In [1]: import numpy as np

In [2]: from numpy import linalg as LA

In [3]: np.set_printoptions(suppress=True, linewidth=100)

In [4]: arr = np.load("m.npy")

In [5]: arr
Out[5]: 
array([[1, 2, 3, 3],
       [5, 2, 3, 3],
       [0, 5, 2, 3],
       [2, 5, 3, 3]])

In [6]: np.allclose(arr, arr.T)
Out[6]: False

In [7]: np.trace(arr)
Out[7]: np.int64(8)

In [8]: round(float(LA.det(arr)), 2)
Out[8]: -36.0

In [9]: assert arr == arr.T
---------------------------------------------------------------------------
ValueError                                Traceback (most recent call last)
Cell In[9], line 1
----> 1 assert arr == arr.T

ValueError: The truth value of an array with more than one element is ambiguous. Use a.any() or a.all()

In [10]: LA.determinant(arr)
---------------------------------------------------------------------------
AttributeError                            Traceback (most recent call last)
Cell In[10], line 1
----> 1 LA.determinant(arr)

AttributeError: module 'numpy.linalg' has no attribute 'determinant'

In [11]: np.round(np.sort(np.abs(LA.eigvals(arr))), 2)
Out[11]: array([ 0.45,  2.62,  2.62, 11.5 ])

In [12]: arr @ arr
Out[12]: 
array([[17, 36, 24, 27],
       [21, 44, 36, 39],
       [31, 35, 28, 30],
       [33, 44, 36, 39]])

In [13]: np.allclose(arr @ arr.T, arr.T @ arr)
Out[13]: False

In [14]: (arr - arr.T) / 2
Out[14]: 
array([[ 0. , -1.5,  1.5,  0.5],
       [ 1.5,  0. , -1. , -1. ],
       [-1.5,  1. ,  0. ,  0. ],
       [-0.5,  1. ,  0. ,  0. ]])

In [15]: rng = np.random.default_rng(198)

In [16]: labels = rng.permutation(4)

In [17]: labels
Out[17]: array([3, 1, 2, 0])

In [18]: out = arr[labels][:, labels]

In [19]: np.round(LA.det(out), 2), np.round(LA.det(arr[labels]), 2)
Out[19]: (np.float64(-36.0), np.float64(36.0))

In [20]: np.round(np.sort(np.abs(LA.eigvals(out))), 2)
Out[20]: array([ 0.45,  2.62,  2.62, 11.5 ])

In [21]: np.diag(out)
Out[21]: array([3, 2, 2, 1])
